% python3 -q
>>> import numpy as np
>>> from numpy import linalg as LA
>>> np.set_printoptions(precision=2, suppress=True, linewidth=160)
>>> J = np.loadtxt("m.csv", delimiter=",")
>>> print(J)
[[ 9.09  0.02 -9.15  8.93  6.2  -8.96 -2.98 -8.99 -2.99  0.11]
 [-8.99  0.06  8.85 -8.86 -5.84  8.99  3.05  8.88  2.87  0.08]
 [ 8.77 -0.07 -9.18  8.97  6.07 -9.04 -3.   -8.98 -3.1   0.04]
 [ 3.12  0.02 -3.16  3.03  1.99 -2.84 -1.04 -2.84 -1.01  0.02]
 [-9.08 -0.21  8.81 -9.06 -5.98  9.    3.08  8.94  3.19 -0.02]
 [ 6.03 -0.01 -5.81  6.06  4.1  -6.08 -1.9  -5.91 -1.96 -0.01]]
>>> left, s, Vh = LA.svd(J)
>>> print(s)
[45.65  0.46  0.35  0.3   0.26  0.16]
>>> print(np.argmax(s[:-1] / (s[1:] + 1e-6)) + 1)
1
>>> Y = left[:, :1] @ np.diag(s[:1]) @ Vh[:1]
>>> print(round(float(LA.norm(J - Y) / LA.norm(J)), 2))
0.02
>>> rng = np.random.default_rng(845)
>>> Y = J + rng.integers(-2, 3, (6, 1)) @ rng.integers(-2, 3, (1, 10))
>>> print(Y)
[[ 10.09   2.02 -11.15   8.93   6.2   -9.96  -2.98  -8.99  -0.99   0.11]
 [ -8.99   0.06   8.85  -8.86  -5.84   8.99   3.05   8.88   2.87   0.08]
 [ 10.77   3.93 -13.18   8.97   6.07 -11.04  -3.    -8.98   0.9    0.04]
 [  3.12   0.02  -3.16   3.03   1.99  -2.84  -1.04  -2.84  -1.01   0.02]
 [ -8.08   1.79   6.81  -9.06  -5.98   8.     3.08   8.94   5.19  -0.02]
 [  4.03  -4.01  -1.81   6.06   4.1   -4.08  -1.9   -5.91  -5.96  -0.01]]
>>> print(LA.matrix_rank(Y - J, tol=1e-8))
1
>>> print(np.abs(Y - J).sum(axis=1))
[ 8.  0. 16.  0.  8. 16.]
>>> print(np.round(LA.svd(Y - J, compute_uv=False), 2) + 0)
[11.83  0.    0.    0.    0.    0.  ]
>>> Y = J / np.sqrt((J ** 2).mean(axis=1, keepdims=True))
>>> print(LA.norm(Y, axis=1))
[3.16 3.16 3.16 3.16 3.16 3.16]
>>> print(LA.matrix_rank(J - J.mean(axis=1, keepdims=True)))
6
>>> print(np.abs(J).max())
9.18
>>> np.zeros(6, 10)
Traceback (most recent call last):
  File "<python-input-20>", line 1, in <module>
    np.zeros(6, 10)
    ~~~~~~~~^^^^^^^
TypeError: Cannot interpret '10' as a data type
>>> print(LA.matrix_rank(J))
6
>>> print(J.shape)
(6, 10)
>>> print(np.unravel_index(np.abs(J).argmax(), J.shape))
(np.int64(2), np.int64(2))
>>> print(round(float(LA.norm(J)), 2))
45.66
>>> mat = 0.9 ** np.abs(np.subtract.outer(np.arange(8), np.arange(8)))
>>> print(mat)
[[1.   0.9  0.81 0.73 0.66 0.59 0.53 0.48]
 [0.9  1.   0.9  0.81 0.73 0.66 0.59 0.53]
 [0.81 0.9  1.   0.9  0.81 0.73 0.66 0.59]
 [0.73 0.81 0.9  1.   0.9  0.81 0.73 0.66]
 [0.66 0.73 0.81 0.9  1.   0.9  0.81 0.73]
 [0.59 0.66 0.73 0.81 0.9  1.   0.9  0.81]
 [0.53 0.59 0.66 0.73 0.81 0.9  1.   0.9 ]
 [0.48 0.53 0.59 0.66 0.73 0.81 0.9  1.  ]]
>>> f = np.array([1, -2, 1, -3, -3, 1, -2, -1])
>>> Y = mat + np.outer(f, np.eye(8)[5])
>>> print(Y)
[[ 1.    0.9   0.81  0.73  0.66  1.59  0.53  0.48]
 [ 0.9   1.    0.9   0.81  0.73 -1.34  0.59  0.53]
 [ 0.81  0.9   1.    0.9   0.81  1.73  0.66  0.59]
 [ 0.73  0.81  0.9   1.    0.9  -2.19  0.73  0.66]
 [ 0.66  0.73  0.81  0.9   1.   -2.1   0.81  0.73]
 [ 0.59  0.66  0.73  0.81  0.9   2.    0.9   0.81]
 [ 0.53  0.59  0.66  0.73  0.81 -1.1   1.    0.9 ]
 [ 0.48  0.53  0.59  0.66  0.73 -0.19  0.9   1.  ]]
>>> print(LA.matrix_rank(Y - mat))
1
>>> print(round(LA.norm(J[3], 1), 2), round(LA.norm(J[3], np.inf), 2))
19.07 3.16
>>> W = np.array([[-4, 2, -7],
...     [1, 5, -4],
...     [-7, -2, -1],
...     [2, 9, -4],
...     [3, 2, -1],
...     [1, 1, -9],
...     [3, 6, 6],
...     [-2, -2, 2],
...     [3, -5, 3],
...     [5, -1, -4]])
>>> coef = np.array([3, 2, 3])
>>> H = np.maximum(J @ W + coef, 0)
>>> print((H > 0).astype(int))
[[1 1 0]
 [0 0 1]
 [1 1 0]
 [1 1 0]
 [0 0 1]
 [1 1 0]]
>>> print(LA.matrix_rank(H))
3
>>> C = np.array([[-1, 0, 1], [0, -3, 1], [0, 2, 0]])
>>> print(W @ C)
[[  4 -20  -2]
 [ -1 -23   6]
 [  7   4  -9]
 [ -2 -35  11]
 [ -3  -8   5]
 [ -1 -21   2]
 [ -3  -6   9]
 [  2  10  -4]
 [ -3  21  -2]
 [ -5  -5   4]]
>>> print((H @ C).round(6).argmax(axis=1))
[2 1 2 2 1 2]
>>> K = np.load("mat.npy")
>>> print(K)
[[79. 72. 81. 36. 27. 27.  9.]
 [72. 62. 72. 32. 24. 24.  8.]
 [81. 72. 79. 36. 27. 27.  9.]
 [36. 32. 36. 14. 12. 12.  4.]
 [27. 24. 27. 12.  7.  9.  3.]
 [27. 24. 27. 12.  9.  7.  3.]
 [ 9.  8.  9.  4.  3.  3. -1.]]
>>> vec = np.array([-3, 2, 1, 0, 3, -4, -4])
>>> print(np.sign((K @ vec).round(6)))
[-1. -1. -1. -1. -1. -1. -1.]
>>> print(K @ np.eye(7)[3])
[36. 32. 36. 14. 12. 12.  4.]
>>> blk = np.stack([K, 2 * K, K[::-1]])
>>> print(LA.matrix_rank(blk.reshape(3, -1)))
2
>>> print((blk @ K.T).shape)
(3, 7, 7)
>>> print(LA.matrix_rank(blk))
[7 7 7]
>>> print(LA.norm(blk, axis=(1, 2)))
[259.05 518.09 259.05]
>>> A = np.loadtxt("w.csv", delimiter=",")
>>> print(A)
[[ 2.  0.  0.  0.  0.  0.  0.]
 [ 0.  2. -2.  2. -2. -2. -1.]
 [ 0. -2.  2.  2. -2.  1.  0.]
 [ 0.  2.  1. -2. -2. -1. -1.]
 [ 0.  1.  1. -1. -2.  2.  1.]
 [ 0.  2. -1.  2. -1.  1.  0.]
 [ 0. -1.  1. -2. -2. -2.  2.]]
>>> print(np.sort(LA.eigvals(A).real))
[-3.99 -0.92  0.66  0.66  2.    3.3   3.3 ]
>>> print(np.flatnonzero(LA.matrix_power((A != 0) + (A.T != 0) + np.eye(7), 7)[4]))
[1 2 3 4 5 6]
>>> print((A != 0).astype(int))
[[1 0 0 0 0 0 0]
 [0 1 1 1 1 1 1]
 [0 1 1 1 1 1 0]
 [0 1 1 1 1 1 1]
 [0 1 1 1 1 1 1]
 [0 1 1 1 1 1 0]
 [0 1 1 1 1 1 1]]
>>> W = np.array([[0, -2, -1, 3, -2],
...     [-1, 1, 3, -1, -1],
...     [3, -3, 0, 0, -2],
...     [1, -1, -1, -2, -3],
...     [3, 0, -1, 0, -1],
...     [2, 2, -3, -2, 0],
...     [-1, -1, -1, 2, 0]])
>>> coef = np.array([2, 2, -2, 3, -2])
>>> H = np.maximum(A @ W + coef, 0)
>>> print(H)
[[ 2.  0.  0.  9.  0.]
 [ 0.  5. 11.  0.  0.]
 [ 8.  0.  0.  0.  0.]
 [ 0.  2. 12.  5.  2.]
 [ 0.  4.  0.  2.  0.]
 [ 0.  7.  0.  0.  0.]
 [ 0.  0.  3. 16.  5.]]
>>> print((H > 0).astype(int))
[[1 0 0 1 0]
 [0 1 1 0 0]
 [1 0 0 0 0]
 [0 1 1 1 1]
 [0 1 0 1 0]
 [0 1 0 0 0]
 [0 0 1 1 1]]
>>> print((H > 0).mean(axis=0))
[0.29 0.57 0.43 0.57 0.29]
>>> C = np.array([[-1, 0], [1, -1], [-2, 1], [-2, -1], [2, -2]])
>>> print((H @ C).round(6).argmax(axis=1))
[1 1 1 1 0 0 1]
>>> print(H @ C)
[[-20.  -9.]
 [-17.   6.]
 [ -8.   0.]
 [-28.   1.]
 [  0.  -6.]
 [  7.  -7.]
 [-28. -23.]]
>>> print(W @ C)
[[-10   2]
 [ -4   5]
 [-10   7]
 [ -2   8]
 [ -3   1]
 [ 10  -3]
 [ -2  -2]]
>>> print(round(float(LA.norm(H, 1)), 2), round(LA.norm(H, np.inf), 2))
32.0 24.0
>>> print(round(LA.norm(H[2], 1), 2), np.round(LA.norm(H[2], np.inf), 2))
8.0 8.0
>>> print(LA.norm(H, axis=1).argmax())
6
>>> print(round(float(LA.norm(H[2] - H[6])), 2))
18.81
>>> O, vecs = LA.qr(A[:, :1])[0], LA.qr(A[:, 1:])[0]
>>> s = LA.svd(O.T @ vecs, compute_uv=False)
>>> print(s.round(2) + 0)
[0.]
>>> print(round(LA.norm(O @ O.T - vecs @ vecs.T, 2), 2))
1.0
>>> M = np.loadtxt("a.csv", delimiter=",")
>>> print(M)
[[-13.07   8.77 -27.1    0.93   1.17  -5.05]
 [ -3.56 -14.82 -18.21  -8.21   9.37   0.88]
 [ -2.03 -10.19  -3.67  -4.53  -9.74  -4.09]
 [-12.39   5.65   2.39  -1.43  -2.52  -1.54]
 [  3.64   2.94 -27.76   7.22  -6.43  -2.57]
 [ -5.41  14.99  12.63 -15.09   0.49   6.97]
 [-46.82  -6.77  14.71  -5.36   0.64   5.24]
 [-21.1    2.01  13.4   -9.83  -7.02  -4.18]
 [  7.32  10.33   0.84   2.45  -3.08  -4.31]
 [-29.99   6.34  -2.3    2.18  10.84  -7.48]
 [ -2.58  33.72  10.58   6.16  -3.37   2.12]
 [  4.98  -7.75   1.97   0.64   0.42   4.12]]
>>> Y = LA.invert(A)
Traceback (most recent call last):
  File "<python-input-75>", line 1, in <module>
    Y = LA.invert(A)
        ^^^^^^^^^
AttributeError: module 'numpy.linalg' has no attribute 'invert'
>>> Y = LA.inv(A)
>>> print(round(float(LA.cond(A)), 2))
13.77
>>> print(np.round(LA.inv(Y), 2) + 0)
[[ 2.  0.  0.  0.  0.  0.  0.]
 [ 0.  2. -2.  2. -2. -2. -1.]
 [ 0. -2.  2.  2. -2.  1.  0.]
 [ 0.  2.  1. -2. -2. -1. -1.]
 [ 0.  1.  1. -1. -2.  2.  1.]
 [ 0.  2. -1.  2. -1.  1.  0.]
 [ 0. -1.  1. -2. -2. -2.  2.]]
>>> print(np.round(LA.slogdet(A)[0], 2))
1.0
>>> print(np.allclose(Y, A.T))
False
>>> print((np.abs(Y) > 1e-9).astype(int))
[[1 0 0 0 0 0 0]
 [0 1 1 1 1 1 1]
 [0 1 1 1 1 1 1]
 [0 1 1 1 1 1 1]
 [0 1 1 1 1 1 1]
 [0 1 1 1 1 1 1]
 [0 1 1 1 1 1 1]]
>>> Xs = M - M.mean(axis=0)
>>> vecs = LA.svd(Xs)[2][:3]
>>> Y = Xs - Xs @ vecs.T @ vecs
>>> print(LA.norm(Y, axis=1).round(6).argmax())
5
>>> print(np.diag(vecs.T @ vecs))
[0.96 0.92 0.89 0.14 0.05 0.04]
>>> F = np.load("layer8.npy")
>>> print(F)
[[-6  8  6  0  6 -3]
 [-3 -6  8  6  0  6]
 [ 6 -3 -6  8  6  0]
 [ 0  6 -3 -6  8  6]
 [ 6  0  6 -3 -6  8]
 [ 8  6  0  6 -3 -6]]
>>> print(F @ np.ones(6))
[11. 11. 11. 11. 11. 11.]
>>> print(F @ (-1.0) ** np.arange(6))
[ 1. -1.  1. -1.  1. -1.]
>>> print(np.allclose(F @ F.T, F.T @ F))
True
>>> print((F @ F)[0])
[  60 -132   28   60  -27  132]
>>> print(np.fft.fft(F[0]))
[ 11. +0.j    -9.5-9.53j -14.5-9.53j   1. +0.j   -14.5+9.53j  -9.5+9.53j]
>>> vec = np.array([2, 3, 0, 2, 0, 2])
>>> print(F @ np.eye(6)[1])
[ 8. -6. -3.  6.  0.  6.]
>>> print(F @ (2 * vec))
[12  0 38 36 44 68]
>>> print(np.einsum("ij,j->i", F, vec))
[ 6  0 19 18 22 34]
>>> f = np.array([-3, 5, 1, 4, 1, 5])
>>> Y = F + np.outer(f, np.eye(6)[2])
>>> print(round(LA.det(Y) / LA.det(F), 2), round(float(1 + LA.solve(F, f)[2]), 2))
-1.37 -1.37
>>> print(Y)
[[-6.  8.  3.  0.  6. -3.]
 [-3. -6. 13.  6.  0.  6.]
 [ 6. -3. -5.  8.  6.  0.]
 [ 0.  6.  1. -6.  8.  6.]
 [ 6.  0.  7. -3. -6.  8.]
 [ 8.  6.  5.  6. -3. -6.]]
>>> print(LA.matrix_rank(LA.inv(Y) - LA.inv(F), tol=1e-8))
1
>>> Y = K / np.sqrt((K ** 2).mean(axis=1, keepdims=True))
>>> print(LA.norm(Y, axis=1))
[2.65 2.65 2.65 2.65 2.65 2.65 2.65]
>>> print(LA.matrix_rank(Y) == LA.matrix_rank(K))
True
>>> m1 = np.loadtxt("run7.csv", delimiter=",")
>>> print(m1)
[[ 7.  1.  0.  2.  5.  0.  0. 10.]
 [ 6.  0.  0.  0.  3.  0.  0.  7.]
 [ 5.  0.  0.  0.  1.  0.  0.  4.]
 [ 6.  0.  0.  0.  3.  0.  0.  7.]
 [ 9.  5.  0.  8.  9.  0.  4. 16.]
 [ 5.  0.  0.  0.  1.  0.  0.  4.]
 [ 8.  3.  0.  5.  7.  0.  2. 13.]
 [ 6.  0.  0.  0.  3.  0.  0.  7.]
 [10.  7.  1. 11. 11.  0.  6. 19.]
 [ 5.  0.  0.  0.  1.  0.  0.  4.]
 [ 5.  0.  0.  0.  1.  0.  0.  4.]
 [ 8.  3.  0.  5.  7.  0.  2. 13.]
 [ 8.  3.  0.  5.  7.  0.  2. 13.]
 [10.  7.  1. 11. 11.  0.  6. 19.]
 [10.  7.  1. 11. 11.  0.  6. 19.]
 [ 5.  0.  0.  0.  1.  0.  0.  4.]
 [ 5.  0.  0.  0.  1.  0.  0.  4.]
 [ 8.  3.  0.  5.  7.  0.  2. 13.]
 [ 7.  1.  0.  2.  5.  0.  0. 10.]
 [ 6.  0.  0.  0.  3.  0.  0.  7.]
 [10.  7.  1. 11. 11.  0.  6. 19.]
 [ 7.  1.  0.  2.  5.  0.  0. 10.]
 [ 7.  1.  0.  2.  5.  0.  0. 10.]
 [ 8.  3.  0.  5.  7.  0.  2. 13.]
 [ 7.  1.  0.  2.  5.  0.  0. 10.]]
>>> rank = LA.matrix_rank(m1)
>>> print(rank)
5
>>> N = LA.svd(m1)[2][rank:].T
>>> print([int(LA.matrix_rank(m1[:, :j + 1])) for j in range(8)])
[1, 2, 3, 4, 5, 5, 5, 5]
>>> print(LA.matrix_rank(m1.T @ m1), LA.matrix_rank(m1 @ m1.T))
5 5
>>> print(np.argsort(-LA.norm(m1, axis=0).round(6), kind="stable")[:3])
[7 0 4]
>>> print([round(float(x), 2) for x in LA.svd(m1, compute_uv=False)[:3]])
[80.72, 16.36, 3.99]
>>> print(LA.matrix_rank(m1, rtol=0.1))
2
>>> O, vecs = LA.qr(mat[:, :7])[0], LA.qr(mat[:, 7:])[0]
>>> s = LA.svd(O.T @ vecs, compute_uv=False)
>>> print(round(float(LA.norm(O @ O.T - vecs @ vecs.T, 2)), 2))
1.0
>>> print(np.degrees(np.arccos(s.clip(0, 1))))
[3.91]
>>> print((s > 0.9).sum())
1
>>> f = np.array([2, 1])
>>> print(np.correlate(m1[6], m1[23], "full"))
[104.  55.   6. 121. 162.  29.  85. 320.  85.  29. 162. 121.   6.  55. 104.]
>>> print(np.polyval(f, m1[6]))
[17.  7.  1. 11. 15.  1.  5. 27.]
>>> print(np.convolve(m1[6], f))
[16. 14.  3. 10. 19.  7.  4. 28. 13.]
>>> print(LA.norm(m1, axis=1))
[13.38  9.7   6.48  9.7  22.87  6.48 17.89  9.7  28.09  6.48  6.48 17.89 17.89 28.09 28.09  6.48  6.48 17.89 13.38  9.7  28.09 13.38 13.38 17.89 13.38]
>>> print(m1[11] @ m1[20])
492.0
>>> print(round(float(LA.norm(m1[11] - m1[20])), 2))
11.18
>>> print(round(float(LA.norm(m1, 2)), 2))
80.72
>>> print(np.round(LA.norm(m1, "nuc"), 2))
103.04
>>> print(round(float(LA.norm(m1, 1)), 2), round(float(LA.norm(m1, np.inf)), 2))
259.0 65.0
>>> feats = np.loadtxt("data.csv", delimiter=",")
>>> print(feats)
[[ 3. -3.  3. -3.]
 [-3. -3. -3. -3.]
 [ 3. -3.  3. -3.]
 [-3. -3. -3. -3.]]
>>> ev, vecs = LA.eigh(feats)
>>> vec = np.array([0, 2, 2, 2])
>>> print(vec @ feats @ vec / (vec @ vec), round(ev[0], 2), np.round(ev[-1], 2))
-7.0 -8.49 8.49
>>> print(np.round(LA.eigvalsh(feats[1:, 1:]), 2) + 0)
[-7.68  0.    4.68]
>>> print(vec @ feats @ vec)
-84.0
>>> print(np.round(vecs * np.abs(ev) @ vecs.T, 2) + 0)
[[4.24 0.   4.24 0.  ]
 [0.   4.24 0.   4.24]
 [4.24 0.   4.24 0.  ]
 [0.   4.24 0.   4.24]]
>>> print(vecs * np.maximum(ev, 0) @ vecs.T)
[[ 3.62 -1.5   3.62 -1.5 ]
 [-1.5   0.62 -1.5   0.62]
 [ 3.62 -1.5   3.62 -1.5 ]
 [-1.5   0.62 -1.5   0.62]]
